% python3 -q
>>> import numpy as np
>>> np.set_printoptions(suppress=True, linewidth=140)
>>> rd = lambda a: np.round(a, 3) + 0
>>> F = np.load("data.npy")
>>> print(F)
[[ 3 -2 -2  0]
 [ 3 -2  0  0]
 [-3 -3  2  1]
 [ 2  3 -2 -1]]
>>> print(round(np.log10(np.linalg.cond(F))))
2
>>> print(np.linalg.matrix_rank(F, rtol=0.1))
3
>>> print([round(float(x), 3) for x in np.linalg.svd(F, compute_uv=False)[:3]])
[6.662, 4.998, 1.273]
>>> print(rd(np.abs(np.linalg.svd(F)[2][-1])))
[0.129 0.204 0.016 0.97 ]
>>> print(rd(np.linalg.norm(F, 2) / np.linalg.norm(F)))
0.791
>>> print(np.argsort(-np.linalg.norm(F, axis=0).round(6), kind="stable")[:3])
[0 1 2]
>>> print(np.linalg.cond(F) > 100)
False
>>> K = np.loadtxt("block0.csv", delimiter=",")
>>> print(K)
[[1. 0. 0. 0.]
 [0. 0. 1. 0.]
 [0. 0. 0. 1.]
 [0. 1. 0. 0.]]
>>> u = np.array([-1, 2, 1, -1])
>>> other = K + np.outer(u, np.eye(4)[3])
>>> print(np.linalg.matrix_rank(np.linalg.inv(other) - np.linalg.inv(K), tol=1e-8))
1
>>> x = np.array([5, 0, 3, 3])
>>> print(rd(np.linalg.inv(K)))
[[1. 0. 0. 0.]
 [0. 0. 0. 1.]
 [0. 1. 0. 0.]
 [0. 0. 1. 0.]]
>>> print(rd(np.linalg.det(K)))
1.0
>>> print(rd(np.sort(np.abs(np.degrees(np.angle(np.linalg.eigvals(K)))))))
[  0.   0. 120. 120.]
>>> print(rd(np.linalg.norm(x)), rd(np.linalg.norm(K @ x)))
6.557 6.557
>>> print([p for p in range(1, 25) if np.allclose(np.linalg.matrix_power(K, p), np.eye(4))])
[3, 6, 9, 12, 15, 18, 21, 24]
>>> E = np.load("out0.npy")
>>> print(E)
[[ 1  1  1  1  1  1  1  1]
 [ 1 -1  1 -1 -1  1 -1  1]
 [ 1 -1 -1  1 -1  1  1 -1]
 [ 1  1  1  1 -1 -1 -1 -1]]
>>> other = np.array([[1, -2, -2],
...     [-2, -1, 2],
...     [3, -3, -3],
...     [0, 0, 2],
...     [-1, -3, -1],
...     [2, -2, 2],
...     [0, -1, -2],
...     [-1, -1, 0]])
>>> print(np.einsum("ij,ij->i", E, E))
[8 8 8 8]
>>> print(np.linalg.matrix_rank(np.vstack([E, other.T])))
7
>>> print(np.einsum("ik,kj->ji", E, other))
[[  2   8   4   2]
 [-13  -3   3   1]
 [ -2  -4   2   0]]
>>> print(E @ other)
[[  2 -13  -2]
 [  8  -3  -4]
 [  4   3   2]
 [  2   1   0]]
>>> print(np.einsum("ik,kj->ij", E, other))
[[  2 -13  -2]
 [  8  -3  -4]
 [  4   3   2]
 [  2   1   0]]
>>> print(np.vstack([E, other.T]).shape)
(7, 8)
>>> print(E.reshape(-1, 2))
[[ 1  1]
 [ 1  1]
 [ 1  1]
 [ 1  1]
 [ 1 -1]
 [ 1 -1]
 [-1  1]
 [-1  1]
 [ 1 -1]
 [-1  1]
 [-1  1]
 [ 1 -1]
 [ 1  1]
 [ 1  1]
 [-1 -1]
 [-1 -1]]
>>> print(E.ravel(order="F"))
[ 1  1  1  1  1 -1 -1  1  1  1 -1  1  1 -1  1  1  1 -1 -1 -1  1  1  1 -1  1 -1  1 -1  1  1 -1 -1]
>>> t3 = E.reshape(4, 2, -1)
>>> print(np.swapaxes(t3, 1, 2)[3])
[[ 1 -1]
 [ 1 -1]
 [ 1 -1]
 [ 1 -1]]
>>> print(t3[:, 0])
[[ 1  1  1  1]
 [ 1 -1  1 -1]
 [ 1 -1 -1  1]
 [ 1  1  1  1]]
>>> print(np.einsum("ihd,ihd->ih", t3, t3))
[[4 4]
 [4 4]
 [4 4]
 [4 4]]
>>> print(t3.transpose(1, 0, 2))
[[[ 1  1  1  1]
  [ 1 -1  1 -1]
  [ 1 -1 -1  1]
  [ 1  1  1  1]]

 [[ 1  1  1  1]
  [-1  1 -1  1]
  [-1  1  1 -1]
  [-1 -1 -1 -1]]]
>>> x = np.array([1, 3, 3, 3, 1, 3, 0, 1])
>>> print(E @ np.ones(8))
[8. 0. 0. 0.]
>>> print((E * x).sum(axis=1))
[15  1 -1  5]
>>> print(np.sign((E @ x).round(6)))
[ 1  1 -1  1]
>>> print((E @ x).argmax())
0
>>> print(E @ x)
[15  1 -1  5]
>>> print(np.linalg.norm(E @ x) <= np.linalg.norm(E, 2) * np.linalg.norm(x) + 1e-9)
True
>>> mat = np.loadtxt("dump.csv", delimiter=",")
>>> print(mat)
[[0.5   0.167 0.333]
 [0.    1.    0.   ]
 [0.    0.667 0.333]]
>>> # a transition matrix
>>> rng = np.random.default_rng(562)
>>> idx = rng.permutation(3)
>>> print(idx)
[2 0 1]
>>> other = mat[idx][:, idx]
>>> print(rd(np.linalg.det(other)), rd(np.linalg.det(mat[idx])))
0.167 0.167
>>> W0 = np.loadtxt("run6.csv", delimiter=",")
>>> print(rd(W0))
[[0.333 0.    0.25  0.417]
 [0.235 0.176 0.294 0.294]
 [0.3   0.4   0.3   0.   ]
 [0.125 0.375 0.125 0.375]]
>>> print(rd(np.sort(np.abs(np.linalg.eigvals(W0)))[::-1]))
[1.    0.202 0.202 0.179]
>>> print(W0 @ np.ones(4))
[1. 1. 1. 1.]
>>> print(rd(np.linalg.matrix_power(W0, 100)))
[[0.244 0.241 0.238 0.276]
 [0.244 0.241 0.238 0.276]
 [0.244 0.241 0.238 0.276]
 [0.244 0.241 0.238 0.276]]
>>> print(W0.sum(axis=1))
[1. 1. 1. 1.]
>>> pr = np.eye(4)[0]
>>> for _ in range(6):
...     pr = pr @ W0
...     print(pr.round(3))
... 
[0.333 0.    0.25  0.417]
[0.238 0.256 0.21  0.295]
[0.24  0.24  0.235 0.285]
[0.243 0.243 0.237 0.277]
[0.244 0.242 0.238 0.277]
[0.244 0.242 0.238 0.276]
>>> u = np.array([0, 1])
>>> print(rd(np.correlate(W0[2], W0[1], "full")))
[0.088 0.206 0.259 0.229 0.147 0.071 0.   ]
>>> print(rd(np.array([np.convolve(row, u, "same") for row in W0])))
[[0.    0.333 0.    0.25 ]
 [0.    0.235 0.176 0.294]
 [0.    0.3   0.4   0.3  ]
 [0.    0.125 0.375 0.125]]
>>> print(np.polyval(u, W0[2]))
[1. 1. 1. 1.]
>>> def softmax(z):
...     e = np.exp(z - z.max(axis=-1, keepdims=True))
...     return e / e.sum(axis=-1, keepdims=True)
... 
>>> print(rd(softmax(W0[3] + 2)))
[0.219 0.281 0.219 0.281]
>>> att = W0 @ W0.T / np.sqrt(4)
>>> print(rd(softmax(att)[3] @ W0))
[0.247 0.239 0.241 0.273]
>>> J = np.array([[-4, -3, -2, 0], [-3, -4, -3, -2], [-2, -3, -4, -3], [0, -2, -3, -4]])
>>> print(rd(np.linalg.eigvals(J)))
[-10.72   -4.303  -0.28   -0.697]
>>> print(rd(np.linalg.det(J.T)))
9.0
>>> print(np.einsum("ii->", J))
-16
>>> print(rd(np.poly(J)))
[ 1. 16. 61. 48.  9.]
>>> print(rd(np.linalg.det(2 * J)), rd(np.linalg.det(J)))
144.0 9.0
>>> O, Rm = np.linalg.qr(J)
>>> print(np.trace(O @ O.T))
4.0
>>> print(np.allclose(Rm.T @ Rm, J.T @ J))
True
>>> print(rd(O.T @ O))
[[1. 0. 0. 0.]
 [0. 1. 0. 0.]
 [0. 0. 1. 0.]
 [0. 0. 0. 1.]]
>>> print(rd(O @ Rm))
[[-4. -3. -2.  0.]
 [-3. -4. -3. -2.]
 [-2. -3. -4. -3.]
 [ 0. -2. -3. -4.]]
>>> print(rd(abs(Rm[0, 0])), rd(np.linalg.norm(J[:, 0])))
5.385 5.385
>>> print(rd(Rm))
[[ 5.385  5.571  4.642  2.228]
 [ 0.     2.639  3.841  4.769]
 [ 0.     0.     1.301  1.027]
 [ 0.     0.     0.    -0.487]]
